$ python3 -q
>>> import numpy as np
>>> np.set_printoptions(suppress=True, linewidth=120)
>>> J = np.loadtxt("dump.csv", delimiter=",")
>>> J
array([[1.  , 0.7 , 0.49],
       [0.7 , 1.  , 0.7 ],
       [0.49, 0.7 , 1.  ]])
>>> x0 = np.ones(3)
>>> for _ in range(4):
...     x0 = J @ x0
...     x0 /= np.linalg.norm(x0)
...     print(round(x0 @ J @ x0, 3))
... 
2.265
2.265
2.265
2.265
>>> np.round(np.linalg.eigvalsh(J)[-1], 3)
np.float64(2.265)
>>> T = np.stack([J, 3 * J, J[::-1]])
>>> (T @ J.T).shape
(3, 3, 3)
>>> np.linalg.matrix_rank(T)
array([3, 3, 3])
>>> T.sum(axis=0)
array([[4.49, 3.5 , 2.96],
       [3.5 , 5.  , 3.5 ],
       [2.96, 3.5 , 4.49]])
>>> np.linalg.matrix_rank(T.reshape(3, -1))
np.int64(2)
>>> round(np.linalg.det(J[::-1]), 3)
np.float64(-0.26)
>>> np.round(np.linalg.det(J.T), 3)
np.float64(0.26)
>>> np.round(np.linalg.eigvals(J), 3)
array([2.265, 0.51 , 0.225])
>>> vals, evecs = np.linalg.eig(J)
>>> np.round(J @ evecs[:, 0] - vals[0] * evecs[:, 0], 3) + 0
array([0., 0., 0.])
>>> np.round(np.sort(np.linalg.eigvals(J.T)), 3)
array([0.225, 0.51 , 2.265])
>>> vals.round(3)
array([2.265, 0.51 , 0.225])
>>> other = J / np.linalg.norm(J, axis=1, keepdims=True)
>>> gram = other @ other.T
>>> gram[2].round(3)
array([0.85 , 0.942, 1.   ])
>>> np.round(np.linalg.norm(other, axis=1), 3)
array([1., 1., 1.])
>>> np.argwhere(np.triu(np.abs(gram) > 0.95, 1))
array([], shape=(0, 2), dtype=int64)
>>> F = np.loadtxt("w.csv", delimiter=",")
>>> F
array([[0., 1., 0.],
       [0., 1., 0.],
       [0., 2., 2.]])
>>> P = np.triu(np.array([[3, 0, 0], [3, 2, -1], [0, 3, 2]]), 1) + np.eye(3)
>>> other = P @ F @ np.linalg.inv(P)
>>> np.linalg.matrix_rank(other)
np.int64(2)
>>> np.trace(other), np.trace(F)
(np.float64(3.0), np.float64(3.0))
>>> other
array([[ 0.,  1.,  1.],
       [ 0., -1., -3.],
       [ 0.,  2.,  4.]])
>>> np.poly(other)
array([ 1., -3.,  2.,  0.])
>>> u, r1 = F[1], F[0]
>>> u @ r1
np.float64(1.0)
>>> pr = (u @ r1) / (u @ u) * u
>>> (r1 - pr) @ u
np.float64(0.0)
>>> round(np.linalg.norm(u + r1) ** 2 + np.linalg.norm(u - r1) ** 2, 3)
np.float64(4.0)
>>> feats = np.load("test2.npy")
>>> feats
array([[24.492,  4.83 ,  1.536],
       [23.37 ,  4.847,  1.214],
       [ 2.906, 19.585,  0.404],
       [ 2.938,  6.455, -0.022],
       [ 2.413, 22.053, -3.163],
       [ 2.449, 20.497, -0.662],
       [ 2.863, 20.666, -0.107],
       [ 1.013,  6.438, -0.167],
       [ 2.176,  8.729,  0.412],
       [23.796,  3.955, -0.484],
       [ 2.65 , 22.509, -1.602],
       [24.993,  6.793,  2.02 ],
       [ 4.117, 22.37 , -0.224],
       [ 1.488,  6.431,  0.398],
       [23.33 ,  3.317, -0.825],
       [ 1.031,  7.452, -0.359],
       [23.879,  4.271, -0.459]])
>>> dist = np.linalg.norm(feats[:, None] - feats[None], axis=-1)
>>> dist.mean(axis=1).argmax()
np.int64(11)
>>> dist.shape
(17, 17)
>>> E = np.load("mat.npy")
>>> E
array([[ 1.,  2., -1.,  1.],
       [ 0., -5.,  2., -4.],
       [-6., -6., -2., -3.],
       [ 0.,  8., -2.,  7.]])
>>> np.einsum("ii->", E)
np.float64(1.0)
>>> np.round(np.poly(E), 3)
array([ 1., -1., -7.,  1.,  6.])
>>> np.kron(np.eye(2, dtype=int), E)
array([[ 1.,  2., -1.,  1.,  0.,  0., -0.,  0.],
       [ 0., -5.,  2., -4.,  0., -0.,  0., -0.],
       [-6., -6., -2., -3., -0., -0., -0., -0.],
       [ 0.,  8., -2.,  7.,  0.,  0., -0.,  0.],
       [ 0.,  0., -0.,  0.,  1.,  2., -1.,  1.],
       [ 0., -0.,  0., -0.,  0., -5.,  2., -4.],
       [-0., -0., -0., -0., -6., -6., -2., -3.],
       [ 0.,  0., -0.,  0.,  0.,  8., -2.,  7.]])
>>> x0 = np.array([5, -3, 1, 0])
>>> E @ (2 * x0)
array([ -4.,  34., -28., -52.])
>>> np.linalg.norm(E @ x0) <= np.linalg.norm(E, 2) * np.linalg.norm(x0) + 1e-9
np.True_
>>> (E @ x0).argmax()
np.int64(1)
>>> E * x0
array([[  5.,  -6.,  -1.,   0.],
       [  0.,  15.,   2.,  -0.],
       [-30.,  18.,  -2.,  -0.],
       [  0., -24.,  -2.,   0.]])
>>> np.einsum("ij,j->i", E, x0)
array([ -2.,  17., -14., -26.])
>>> E @ np.ones(4)
array([  3.,  -7., -17.,  13.])
>>> ang = np.radians(180)
>>> Rm = np.eye(4)
>>> Rm[3, 3] = Rm[1, 1] = np.cos(ang)
>>> Rm[3, 1], Rm[1, 3] = -np.sin(ang), np.sin(ang)
>>> Rm.round(3) + 0
array([[ 1.,  0.,  0.,  0.],
       [ 0., -1.,  0.,  0.],
       [ 0.,  0.,  1.,  0.],
       [ 0.,  0.,  0., -1.]])
>>> other = E @ Rm.T
>>> np.allclose(np.linalg.norm(E, axis=1), np.linalg.norm(other, axis=1))
True
>>> round(float(np.linalg.det(Rm)), 3), np.trace(Rm)
(1.0, np.float64(0.0))
>>> np.abs(other - E).max(axis=0)
array([ 0., 16.,  0., 14.])
>>> other.round(3)
array([[ 1., -2., -1., -1.],
       [ 0.,  5.,  2.,  4.],
       [-6.,  6., -2.,  3.],
       [ 0., -8., -2., -7.]])
>>> u, r1 = other[1], other[3]
>>> u @ u
np.float64(45.0)
>>> u @ r1
np.float64(-72.0)
>>> pr = (u @ r1) / (u @ u) * u
>>> pr.round(3)
array([-0. , -8. , -3.2, -6.4])
>>> np.round((r1 - pr) @ u, 3)
np.float64(0.0)
>>> np.round(r1 - pr, 3)
array([ 0. ,  0. ,  1.2, -0.6])
>>> np.round(np.outer(u, r1), 3)
array([[  0.,  -0.,  -0.,  -0.],
       [  0., -40., -10., -35.],
       [  0., -16.,  -4., -14.],
       [  0., -32.,  -8., -28.]])
>>> O = E.astype(float).copy()
>>> for j in range(4):
...     O[:, j] -= O[:, :j] @ (O[:, :j].T @ O[:, j])
...     O[:, j] /= np.linalg.norm(O[:, j])
... 
>>> np.round(O.T @ O, 3) + 0
array([[1., 0., 0., 0.],
       [0., 1., 0., 0.],
       [0., 0., 1., 0.],
       [0., 0., 0., 1.]])
>>> np.round(O.T @ E, 3) + 0
array([[ 6.083,  6.247,  1.808,  3.124],
       [ 0.   ,  9.485, -2.878,  8.064],
       [ 0.   ,  0.   ,  1.203,  0.463],
       [ 0.   ,  0.   ,  0.   ,  0.086]])
>>> X = np.loadtxt("a.csv", delimiter=",")
>>> X
array([[-1.3  ,  2.   , -3.904],
       [-0.5  , -0.7  , -1.513],
       [-1.3  ,  1.   , -3.915],
       [ 0.4  ,  1.1  ,  1.216],
       [-0.2  ,  0.   , -0.605],
       [-0.4  ,  0.2  , -1.178],
       [ 1.3  , -0.6  ,  3.907],
       [ 1.   , -0.7  ,  3.   ],
       [ 1.2  ,  1.   ,  3.613],
       [ 0.1  , -0.2  ,  0.28 ],
       [ 2.   , -1.1  ,  6.001],
       [ 1.3  , -0.9  ,  3.869],
       [-0.3  ,  0.2  , -0.902],
       [ 0.5  ,  0.2  ,  1.51 ]])
>>> labels = X[:, 2] > np.median(X[:, 2])
>>> u = X[labels].mean(axis=0) - X[~labels].mean(axis=0)
>>> u.round(3)
array([ 1.657, -0.5  ,  4.979])
>>> (((X - X.mean(axis=0)) @ u > 0) == labels).mean()
np.float64(1.0)
>>> Xc = (X - X.mean(axis=0)) / X.std(axis=0)
>>> np.round(Xc.std(axis=0), 3)
array([1., 1., 1.])
>>> c = np.linalg.lstsq(np.delete(Xc, 2, axis=1), Xc[:, 2])[0]
>>> np.abs(c).argmax()
np.int64(0)
>>> round(float(1 - np.var(Xc[:, 2] - np.delete(Xc, 2, axis=1) @ c)), 3)
1.0
>>> Xc = (feats - feats.mean(axis=0)) / feats.std(axis=0)
>>> np.argwhere(np.abs(Xc) > 2)
array([[4, 2]])
>>> c = np.linalg.lstsq(np.delete(Xc, 2, axis=1), Xc[:, 2])[0]
>>> np.abs(c).argmax()
np.int64(1)
>>> W2 = X[[2, 8]].astype(float)
>>> for _ in range(5):
...     labels = np.linalg.norm(X[:, None] - W2, axis=-1).argmin(axis=1)
...     W2 = np.array([X[labels == j].mean(axis=0) for j in range(2)])
... 
>>> labels
array([0, 0, 0, 1, 0, 0, 1, 1, 1, 0, 1, 1, 0, 1])
>>> np.abs(W2[1] - W2[0]).argmax()
np.int64(2)
>>> np.round(W2[1] - W2[0], 3)
array([ 1.657, -0.5  ,  4.979])
>>> M = np.maximum(np.array([[2, 1],
...     [1, 0],
...     [2, 1],
...     [2, 2],
...     [0, 0],
...     [0, 1],
...     [2, 1],
...     [2, 1],
...     [1, 2],
...     [2, 0]]) @ np.array([[0, 8, 8], [7, 9, 3]]) + np.array([2, 1, 0]), 0)
>>> M
array([[ 9, 26, 19],
       [ 2,  9,  8],
       [ 9, 26, 19],
       [16, 35, 22],
       [ 2,  1,  0],
       [ 9, 10,  3],
       [ 9, 26, 19],
       [ 9, 26, 19],
       [16, 27, 14],
       [ 2, 17, 16]])
>>> x0 = np.array([-3, 0, -3])
>>> y = M @ x0
>>> c, lr = np.zeros(3), 1 / np.linalg.norm(M, 2) ** 2
>>> for i in range(3):
...     c -= lr * M.T @ (M @ c - y)
...     if i % 1 == 0: print(i, round(np.linalg.norm(M @ c - y), 3))
... 
0 7.79
1 7.654
2 7.52
>>> np.round(np.linalg.cond(M), 3)
np.float64(152.563)
>>> Xc = M - M.mean(axis=0)
>>> Uu, sig, vt = np.linalg.svd(Xc, full_matrices=False)
>>> np.linalg.matrix_rank(Xc)
np.int64(2)
>>> np.round(vt[0] * np.sign(vt[0, np.abs(vt[0]).argmax()]), 3)
array([0.294, 0.79 , 0.538])
>>> np.abs(vt[0]).argmax()
np.int64(1)
>>> np.round(sig ** 2 / (sig ** 2).sum(), 3) + 0
array([0.912, 0.088, 0.   ])
>>> np.round(np.abs(np.linalg.svd(M)[2][-1]), 3)
array([0.512, 0.616, 0.599])
>>> np.linalg.matrix_rank(M, rtol=0.1)
np.int64(2)
>>> W2 = M[[4, 2]].astype(float)
>>> for _ in range(6):
...     labels = np.linalg.norm(M[:, None] - W2, axis=-1).argmin(axis=1)
...     W2 = np.array([M[labels == j].mean(axis=0) for j in range(2)])
... 
>>> labels
array([1, 0, 1, 1, 0, 0, 1, 1, 1, 1])
>>> np.abs(W2[1] - W2[0]).argmax()
np.int64(1)
>>> Xc = M - M.mean(axis=0)
>>> evecs = np.linalg.svd(Xc)[2][:2]
>>> other = Xc - Xc @ evecs.T @ evecs
>>> np.linalg.norm(other, axis=1).round(6).argmax()
np.int64(0)
>>> np.round(np.diag(evecs.T @ evecs), 3)
array([0.731, 0.634, 0.634])
>>> K = np.loadtxt("x.csv", delimiter=",")
>>> K
array([[ 8.,  0.,  1.],
       [10.,  0.,  4.],
       [ 8.,  0.,  1.],
       [10.,  0.,  4.],
       [ 4.,  0.,  0.],
       [ 6.,  0.,  0.],
       [ 4.,  0.,  0.],
       [ 8.,  0.,  1.],
       [ 4.,  0.,  0.],
       [ 8.,  0.,  1.],
       [10.,  0.,  4.],
       [10.,  0.,  4.],
       [10.,  0.,  4.],
       [10.,  0.,  4.],
       [ 6.,  0.,  0.],
       [10.,  0.,  4.],
       [ 6.,  0.,  0.],
       [ 8.,  0.,  1.],
       [ 8.,  0.,  1.],
       [ 4.,  0.,  0.],
       [ 8.,  0.,  1.],
       [10.,  0.,  4.]])
>>> np.round(np.linalg.norm(K, axis=0), 3)
array([37.683,  0.   , 11.619])
>>> np.round(np.linalg.norm(K, 2), 3)
np.float64(39.012)
>>> np.linalg.norm(K, axis=1).argmax()
np.int64(1)
>>> round(np.linalg.norm(K) ** 2 / np.linalg.norm(K, 2) ** 2, 3)
np.float64(1.022)
>>> np.round(np.linalg.norm(K[3], 1), 3), np.round(np.linalg.norm(K[3], np.inf), 3)
(np.float64(14.0), np.float64(10.0))
